% python3 -q
>>> import numpy as np
>>> from numpy import linalg as LA
>>> np.set_printoptions(suppress=True, linewidth=120)
>>> def rd(a):
...     return np.round(a, 3) + 0
... 
>>> rng = np.random.default_rng(69655)
>>> arr = (rng.random((9, 9)) < 0.3) + np.eye(9)
>>> arr /= arr.sum(axis=1, keepdims=True)
>>> rd(arr)
array([[0.25 , 0.   , 0.25 , 0.   , 0.25 , 0.   , 0.   , 0.   , 0.25 ],
       [0.   , 0.333, 0.   , 0.   , 0.   , 0.   , 0.333, 0.   , 0.333],
       [0.   , 0.2  , 0.2  , 0.   , 0.2  , 0.   , 0.   , 0.2  , 0.2  ],
       [0.25 , 0.   , 0.   , 0.25 , 0.   , 0.25 , 0.   , 0.25 , 0.   ],
       [0.   , 0.   , 0.333, 0.   , 0.333, 0.333, 0.   , 0.   , 0.   ],
       [0.25 , 0.   , 0.25 , 0.   , 0.   , 0.25 , 0.   , 0.25 , 0.   ],
       [0.2  , 0.   , 0.   , 0.   , 0.2  , 0.   , 0.4  , 0.2  , 0.   ],
       [0.   , 0.   , 0.   , 0.   , 0.333, 0.333, 0.   , 0.333, 0.   ],
       [0.   , 0.   , 0.   , 0.   , 0.   , 0.   , 0.   , 0.5  , 0.5  ]])
>>> # a transition matrix
>>> arr @ np.ones(9)
array([1., 1., 1., 1., 1., 1., 1., 1., 1.])
>>> rd(np.sort(np.abs(LA.eigvals(arr)))[::-1])
array([1.   , 0.531, 0.531, 0.372, 0.312, 0.312, 0.25 , 0.233, 0.233])
>>> pr = np.eye(9)[1]
>>> for _ in range(6):
...     pr = pr @ arr
...     print(pr.round(3))
... 
[0.    0.333 0.    0.    0.    0.    0.333 0.    0.333]
[0.067 0.111 0.    0.    0.067 0.    0.244 0.233 0.278]
[0.066 0.037 0.039 0.    0.166 0.1   0.135 0.266 0.193]
[0.068 0.02  0.104 0.    0.195 0.169 0.066 0.245 0.133]
[0.073 0.028 0.145 0.    0.198 0.189 0.033 0.224 0.111]
[0.072 0.038 0.16  0.    0.194 0.188 0.022 0.213 0.112]
>>> feats = np.array([[3, -3, 1, -9, 0, 3, -1, 3],
...     [-2, -1, 3, -3, -1, 1, 1, -2],
...     [3, -2, -1, -6, 3, 2, -2, 0],
...     [3, -1, 2, -3, 3, 1, 0, 3]])
>>> gram = feats.T @ feats
>>> gram
array([[ 31, -16,   0, -48,  20,  16, -11,  22],
       [-16,  15,  -6,  45,  -8, -15,   6, -10],
       [  0,  -6,  15, -18,   0,   6,   4,   3],
       [-48,  45, -18, 135, -24, -45,  18, -30],
       [ 20,  -8,   0, -24,  19,   8,  -7,  11],
       [ 16, -15,   6, -45,   8,  15,  -6,  10],
       [-11,   6,   4,  18,  -7,  -6,   6,  -5],
       [ 22, -10,   3, -30,  11,  10,  -5,  22]])
>>> np.trace(gram), (feats ** 2).sum()
(np.int64(258), np.int64(258))
>>> LA.matrix_rank(gram)
np.int64(4)
>>> evals, V = LA.eigh(gram)
>>> rd(V.T @ V)
array([[1., 0., 0., 0., 0., 0., 0., 0.],
       [0., 1., 0., 0., 0., 0., 0., 0.],
       [0., 0., 1., 0., 0., 0., 0., 0.],
       [0., 0., 0., 1., 0., 0., 0., 0.],
       [0., 0., 0., 0., 1., 0., 0., 0.],
       [0., 0., 0., 0., 0., 1., 0., 0.],
       [0., 0., 0., 0., 0., 0., 1., 0.],
       [0., 0., 0., 0., 0., 0., 0., 1.]])
>>> (evals > 1e-8).sum(), (evals < -1e-8).sum()
(np.int64(4), np.int64(0))
>>> rd(LA.svd(gram, compute_uv=False))
array([203.104,  32.338,  13.982,   8.576,   0.   ,   0.   ,   0.   ,   0.   ])
>>> rd(np.abs(V[:, -1]))
array([0.33 , 0.268, 0.095, 0.803, 0.181, 0.268, 0.118, 0.218])
>>> rd(LA.eigvalsh(gram @ gram))
array([    0.   ,     0.   ,     0.   ,     0.   ,    73.552,   195.5  ,  1045.725, 41251.224])
>>> np.unique(evals.round(6) + 0, return_counts=True)[1]
array([4, 1, 1, 1, 1])
>>> x0 = np.array([0, 3, -4, 2, -1, 0, -4, -1])
>>> feats @ np.eye(8)[6]
array([-1.,  1., -2.,  0.])
>>> (feats @ x0).argmax()
np.int64(2)
>>> feats * x0
array([[  0,  -9,  -4, -18,   0,   0,   4,  -3],
       [  0,  -3, -12,  -6,   1,   0,  -4,   2],
       [  0,  -6,   4, -12,  -3,   0,   8,   0],
       [  0,  -3,  -8,  -6,  -3,   0,   0,  -3]])
>>> LA.norm(feats @ x0) <= LA.norm(feats, 2) * LA.norm(x0) + 1e-9
np.True_
>>> (feats * x0).sum(axis=1)
array([-30, -22,  -9, -23])
>>> u = np.array([-2, 1, 1])
>>> np.convolve(feats[0], u)
array([ -6,   9,  -2,  16,  -8, -15,   5,  -4,   2,   3])
>>> np.correlate(feats[0], feats[1], "full")
array([ -6,   9,  -2,  13, -14,   2,  -1,  23, -23,   2,  27, -15,   4,  -1,  -6])
>>> X = np.loadtxt("test14.csv", delimiter=",")
>>> X
array([[1., 0., 0., 0., 0., 0., 0., 0.],
       [1., 2., 0., 0., 0., 0., 0., 0.],
       [0., 0., 0., 3., 5., 1., 4., 4.],
       [0., 0., 0., 1., 2., 5., 5., 3.],
       [0., 0., 2., 3., 0., 0., 4., 1.],
       [0., 0., 3., 5., 4., 1., 2., 5.],
       [0., 0., 1., 3., 4., 4., 1., 1.],
       [0., 0., 4., 4., 4., 5., 5., 0.]])
>>> # splits into 2 blocks
>>> x0 = np.array([2, 5, 1, 0, 1, 0, 3, 2])
>>> target = X @ x0
>>> target
array([ 2., 12., 25., 23., 16., 23., 10., 23.])
>>> rd(LA.solve(X, 3 * target))
array([ 6., 15.,  3.,  0.,  3.,  0.,  9.,  6.])
>>> rd(LA.solve(X, target + X[:, 2]))
array([2., 5., 2., 0., 1., 0., 3., 2.])
>>> rd(LA.solve(X, target))
array([2., 5., 1., 0., 1., 0., 3., 2.])
>>> q, V = LA.qr(X[:, :5])[0], LA.qr(X[:, 5:])[0]
>>> s = LA.svd(q.T @ V, compute_uv=False)
>>> rd(np.degrees(np.arccos(s.clip(0, 1))))
array([23.572, 44.656, 63.048])
>>> rd(LA.norm(q @ q.T - V @ V.T, 2))
np.float64(1.0)
>>> rd(s)
array([0.917, 0.711, 0.453])
>>> (s > 0.9).sum()
np.int64(1)
>>> u = np.array([8, 3, -5, 3, -7, -1, -2, -4])
>>> B = X + np.outer(u, np.eye(8)[4])
>>> LA.matrix_rank(B - X)
np.int64(1)
>>> B
array([[ 1.,  0.,  0.,  0.,  8.,  0.,  0.,  0.],
       [ 1.,  2.,  0.,  0.,  3.,  0.,  0.,  0.],
       [ 0.,  0.,  0.,  3.,  0.,  1.,  4.,  4.],
       [ 0.,  0.,  0.,  1.,  5.,  5.,  5.,  3.],
       [ 0.,  0.,  2.,  3., -7.,  0.,  4.,  1.],
       [ 0.,  0.,  3.,  5.,  3.,  1.,  2.,  5.],
       [ 0.,  0.,  1.,  3.,  2.,  4.,  1.,  1.],
       [ 0.,  0.,  4.,  4.,  0.,  5.,  5.,  0.]])
